$ python -q
>>> import numpy as np
>>> np.set_printoptions(precision=2, suppress=True, linewidth=100)
>>> mat = np.loadtxt("sample0.csv", delimiter=",")
>>> mat
array([[10.,  6., 16.],
       [20., 12., 32.],
       [25., 15., 40.],
       [ 5.,  3.,  8.],
       [10.,  6., 16.]])
>>> # rows and columns are dependent
>>> [round(float(x), 2) for x in np.linalg.svd(mat, compute_uv=False)[:3]]
[70.0, 0.0, 0.0]
>>> Y = np.array([[5, -3], [-7, -2]])
>>> C = np.kron(Y, mat)
>>> C.shape
(10, 6)
>>> np.linalg.matrix_rank(C)
np.int64(2)
>>> Y = mat / np.sqrt((mat ** 2).mean(axis=1, keepdims=True))
>>> np.linalg.matrix_rank(Y) == np.linalg.matrix_rank(mat)
np.True_
>>> np.linalg.lstsq(mat[:-1].T, mat[-1])[2]
np.int32(1)
>>> np.allclose(mat[:-1].T @ np.linalg.lstsq(mat[:-1].T, mat[-1])[0], mat[-1])
True
>>> np.abs(np.diag(np.linalg.qr(mat)[1])) > 1e-9
array([ True, False, False])
>>> arr = np.array([[-2, -1, -1, -3], [-1, 1, -2, -1], [-1, 1, -2, -1], [3, 3, -1, 2]])
>>> # null space of dimension 1
>>> vec = np.array([3, -2, 0, -1])
>>> h1 = np.maximum(arr @ vec, 0)
>>> np.tanh(arr @ vec)
array([-0.76, -1.  , -1.  ,  0.76])
>>> h1
array([0, 0, 0, 1])
>>> arr.T @ h1
array([ 3,  3, -1,  2])
>>> arr * (h1 > 1e-9)[:, None]
array([[ 0,  0,  0,  0],
       [ 0,  0,  0,  0],
       [ 0,  0,  0,  0],
       [ 3,  3, -1,  2]])
>>> Y = arr / np.sqrt((arr ** 2).mean(axis=1, keepdims=True))
>>> Y[3]
array([ 1.25,  1.25, -0.42,  0.83])
>>> arr - arr.mean(axis=1, keepdims=True)
array([[-0.25,  0.75,  0.75, -1.25],
       [-0.25,  1.75, -1.25, -0.25],
       [-0.25,  1.75, -1.25, -0.25],
       [ 1.25,  1.25, -2.75,  0.25]])
>>> np.linalg.matrix_rank(Y) == np.linalg.matrix_rank(arr)
np.True_
>>> Uu, sig, Vh = np.linalg.svd(arr)
>>> sig.round(2) + 0
array([5.91, 4.04, 0.87, 0.  ])
>>> Y = Uu[:, :3] @ np.diag(sig[:3]) @ Vh[:3]
>>> np.round(np.linalg.norm(arr - Y) / np.linalg.norm(arr), 2)
np.float64(0.0)
>>> Y
array([[-2., -1., -1., -3.],
       [-1.,  1., -2., -1.],
       [-1.,  1., -2., -1.],
       [ 3.,  3., -1.,  2.]])
>>> np.linalg.matrix_rank(Y)
np.int64(3)
>>> r0 = np.array([-5, 2, -1])
>>> np.array([np.convolve(row, r0, "same") for row in arr])
array([[  1,   5,  14,  -5],
       [ -7,  13,   0,   0],
       [ -7,  13,   0,   0],
       [ -9,   8, -15,   5]])
>>> np.convolve(arr[3], r0)
array([-15,  -9,   8, -15,   5,  -2])
>>> np.polyval(r0, arr[3])
array([-40, -40,  -8, -17])
>>> np.cross(arr[3, :3], arr[1, :3])
array([-5,  7,  6])
>>> np.trace(arr)
np.int64(-1)
>>> (arr - arr.T) / 2
array([[ 0. ,  0. ,  0. , -3. ],
       [ 0. ,  0. , -1.5, -2. ],
       [ 0. ,  1.5,  0. ,  0. ],
       [ 3. ,  2. ,  0. ,  0. ]])
>>> arr @ arr
array([[-3, -9,  9,  2],
       [ 0, -3,  4,  2],
       [ 0, -3,  4,  2],
       [-2,  5, -9, -7]])
>>> np.round(np.linalg.det(arr), 2)
np.float64(0.0)
>>> Y = np.array([[3, 3]])
>>> E = np.block([[np.zeros((1, 1)), Y], [Y.T, np.zeros((2, 2))]])
>>> E
array([[0., 3., 3.],
       [3., 0., 0.],
       [3., 0., 0.]])
>>> Uu, sig, Vh = np.linalg.svd(E)
>>> V = Vh[:(sig > 1e-8).sum()]
>>> rng = np.random.default_rng(19)
>>> vec = E[2] + 3 * E[0] + rng.integers(2) * np.eye(3)[1]
>>> vec
array([ 3., 10.,  9.])
>>> np.linalg.matrix_rank(np.vstack([E, vec]))
np.int64(3)
>>> V.T @ V
array([[1. , 0. , 0. ],
       [0. , 0.5, 0.5],
       [0. , 0.5, 0.5]])
>>> np.round(np.linalg.norm(vec - V.T @ V @ vec), 2)
np.float64(0.71)
>>> np.allclose(V.T @ V @ vec, vec)
False
>>> vals, V = np.linalg.eigh(E)
>>> np.abs(V[:, -1]).round(6).argmax()
np.int64(0)
>>> vals.sum(), np.trace(E)
(np.float64(0.0), np.float64(0.0))
>>> np.unique(vals.round(6) + 0, return_counts=True)[1]
array([1, 1, 1])
>>> np.round(V @ np.diag(vals) @ V.T, 2) + 0
array([[0., 3., 3.],
       [3., 0., 0.],
       [3., 0., 0.]])
>>> np.abs(V[:, -1])
array([0.71, 0.5 , 0.5 ])
>>> (vals > 1e-8).sum(), (vals < -1e-8).sum()
(np.int64(1), np.int64(1))
>>> r = np.linalg.matrix_rank(E)
>>> r
np.int64(2)
>>> null = np.linalg.svd(E)[2][r:].T
>>> np.linalg.matrix_rank(E.T @ E), np.linalg.matrix_rank(E @ E.T)
(np.int64(2), np.int64(2))
>>> [int(np.linalg.matrix_rank(E[:, :j + 1])) for j in range(3)]
[1, 2, 2]
>>> [int(np.linalg.matrix_rank(np.delete(E, i, axis=0))) for i in range(3)]
[1, 2, 2]
>>> K = np.array([[-1, 0, -1, -3, 0, -3],
...     [1, 2, -3, 3, 6, -9],
...     [2, 2, 2, 6, 6, 6],
...     [-3, 0, -3, 3, 0, 3],
...     [3, 6, -9, -3, -6, 9],
...     [6, 6, 6, -6, -6, -6]])
>>> round(float(np.linalg.norm(K[3], 1)), 2), np.round(np.linalg.norm(K[3], np.inf), 2)
(12.0, np.float64(3.0))
>>> np.linalg.norm(K, axis=1)
array([ 4.47, 11.83, 10.95,  6.  , 15.87, 14.7 ])
>>> np.linalg.norm(K, axis=0)
array([ 7.75,  8.94, 11.83, 10.39, 12.  , 15.87])
>>> round(np.linalg.norm(K[3] - K[2]), 2)
np.float64(10.39)
>>> np.linalg.norm(K, axis=1).argmax()
np.int64(4)
>>> np.round(np.linalg.norm(K, 2), 2)
np.float64(17.61)
>>> K[3] @ K[2]
np.int64(24)
>>> C2 = K.T @ K
>>> np.allclose(C2, C2.T)
True
>>> np.linalg.svd(K, compute_uv=False) ** 2
array([310.01, 276.78,  99.22,  88.59,   7.12,   2.28])
>>> np.trace(C2), (K ** 2).sum()
(np.int64(784), np.int64(784))
>>> (K + K.T) / 2
array([[-1. ,  0.5,  0.5, -3. ,  1.5,  1.5],
       [ 0.5,  2. , -0.5,  1.5,  6. , -1.5],
       [ 0.5, -0.5,  2. ,  1.5, -1.5,  6. ],
       [-3. ,  1.5,  1.5,  3. , -1.5, -1.5],
       [ 1.5,  6. , -1.5, -1.5, -6. ,  1.5],
       [ 1.5, -1.5,  6. , -1.5,  1.5, -6. ]])
>>> Uu, sig, Vh = np.linalg.svd(K, full_matrices=False)
>>> np.round(Uu.T @ Uu, 2) + 0
array([[1., 0., 0., 0., 0., 0.],
       [0., 1., 0., 0., 0., 0.],
       [0., 0., 1., 0., 0., 0.],
       [0., 0., 0., 1., 0., 0.],
       [0., 0., 0., 0., 1., 0.],
       [0., 0., 0., 0., 0., 1.]])
>>> np.cumsum(sig ** 2) / np.sum(sig ** 2)
array([0.4 , 0.75, 0.88, 0.99, 1.  , 1.  ])
>>> np.round(Uu.T @ K @ Vh.T, 2) + 0
array([[17.61,  0.  ,  0.  ,  0.  ,  0.  ,  0.  ],
       [ 0.  , 16.64,  0.  ,  0.  ,  0.  ,  0.  ],
       [ 0.  ,  0.  ,  9.96,  0.  ,  0.  ,  0.  ],
       [ 0.  ,  0.  ,  0.  ,  9.41,  0.  ,  0.  ],
       [ 0.  ,  0.  ,  0.  ,  0.  ,  2.67,  0.  ],
       [ 0.  ,  0.  ,  0.  ,  0.  ,  0.  ,  1.51]])
>>> sig / sig[0]
array([1.  , 0.94, 0.57, 0.53, 0.15, 0.09])
>>> round(float(np.sqrt((sig ** 2).sum())), 2), round(np.linalg.norm(K), 2)
(28.0, np.float64(28.0))
>>> sig
array([17.61, 16.64,  9.96,  9.41,  2.67,  1.51])
>>> Uu.shape, sig.shape, Vh.shape
((6, 6), (6,), (6, 6))
